% python3 -q
>>> import numpy as np
>>> np.set_printoptions(suppress=True, linewidth=100)
>>> def rd(a):
...     return np.round(a, 2) + 0
... 
>>> W0 = np.load("m.npy")
>>> W0
array([[ 0., -8.,  1.],
       [ 0.,  3., -3.],
       [ 0.,  3.,  0.]])
>>> (W0 - W0.T) / 2
array([[ 0. , -4. ,  0.5],
       [ 4. ,  0. , -3. ],
       [-0.5,  3. ,  0. ]])
>>> rd(np.abs(np.linalg.eigvals(W0)).max())
np.float64(3.0)
>>> (W0 + W0.T) / 2
array([[ 0. , -4. ,  0.5],
       [-4. ,  3. ,  0. ],
       [ 0.5,  0. ,  0. ]])
>>> assert W0 == W0.T
Traceback (most recent call last):
  File "<python-input-8>", line 1, in <module>
    assert W0 == W0.T
           ^^^^^^^^^^
ValueError: The truth value of an array with more than one element is ambiguous. Use a.any() or a.all()
>>> P = np.triu(np.array([[4, 5, 5], [1, 0, 5], [6, 8, 9]]), 1) + np.eye(3)
>>> A2 = P @ W0 @ np.linalg.inv(P)
>>> A2
array([[   0.,   22., -124.],
       [   0.,   18.,  -93.],
       [   0.,    3.,  -15.]])
>>> rd(np.linalg.det(A2))
np.float64(0.0)
>>> rd(np.poly(A2))
array([ 1., -3.,  9.,  0.])
>>> r0, g = W0[0], W0[2]
>>> r0 @ g
np.float64(-24.0)
>>> pr = (r0 @ g) / (r0 @ r0) * r0
>>> rd(pr)
array([ 0.  ,  2.95, -0.37])
>>> rd(g - pr)
array([0.  , 0.05, 0.37])
>>> rd(np.linalg.norm(r0 + g) ** 2 + np.linalg.norm(r0 - g) ** 2)
np.float64(148.0)
>>> np.linalg.lstsq(W0[:-1].T, W0[-1])[2]
np.int32(2)
>>> np.unique(W0.round(6), axis=0).shape
(3, 3)
>>> rd(W0 @ np.linalg.pinv(W0) @ W0)
array([[ 0., -8.,  1.],
       [ 0.,  3., -3.],
       [ 0.,  3.,  0.]])
>>> np.abs(np.diag(np.linalg.qr(W0)[1])) > 1e-9
array([False,  True,  True])
>>> [round(float(x), 2) for x in np.linalg.svd(W0, compute_uv=False)[:3]]
[9.26, 2.49, 0.0]
>>> np.linalg.cond(W0) > 100
np.True_
>>> np.linalg.matrix_rank(W0, rtol=0.1)
np.int64(2)
>>> mat = np.load("layer10.npy")
>>> mat
array([[2, 0, 0, 0, 0, 0],
       [2, 1, 0, 0, 0, 0],
       [2, 2, 0, 0, 0, 0],
       [0, 0, 2, 0, 0, 0],
       [0, 0, 2, 1, 0, 0],
       [0, 0, 2, 2, 0, 0],
       [0, 0, 0, 0, 2, 0],
       [0, 0, 0, 0, 2, 1],
       [0, 0, 0, 0, 2, 2]])
>>> A2 = np.c_[mat[:, :4] @ np.array([[-1, 2, 2, 2], [-2, 0, -1, -1], [-1, -2, -1, 0], [2, 1, 2, 1]]), np.array([-1, -1, -1, -1, 2, 0, -1, 2, 2])]
>>> A2
array([[-2,  4,  4,  4, -1],
       [-4,  4,  3,  3, -1],
       [-6,  4,  2,  2, -1],
       [-2, -4, -2,  0, -1],
       [ 0, -3,  0,  1,  2],
       [ 2, -2,  2,  2,  0],
       [ 0,  0,  0,  0, -1],
       [ 0,  0,  0,  0,  2],
       [ 0,  0,  0,  0,  2]])
>>> rd(np.linalg.norm(np.linalg.qr(mat)[0].T @ A2, axis=0) ** 2 / ((A2 ** 2).sum(axis=0) + 1e-12))
array([1.  , 1.  , 1.  , 1.  , 0.67])
>>> rd(np.linalg.lstsq(mat, A2[:, 0])[0])
array([-1., -2., -1.,  2.,  0.,  0.])
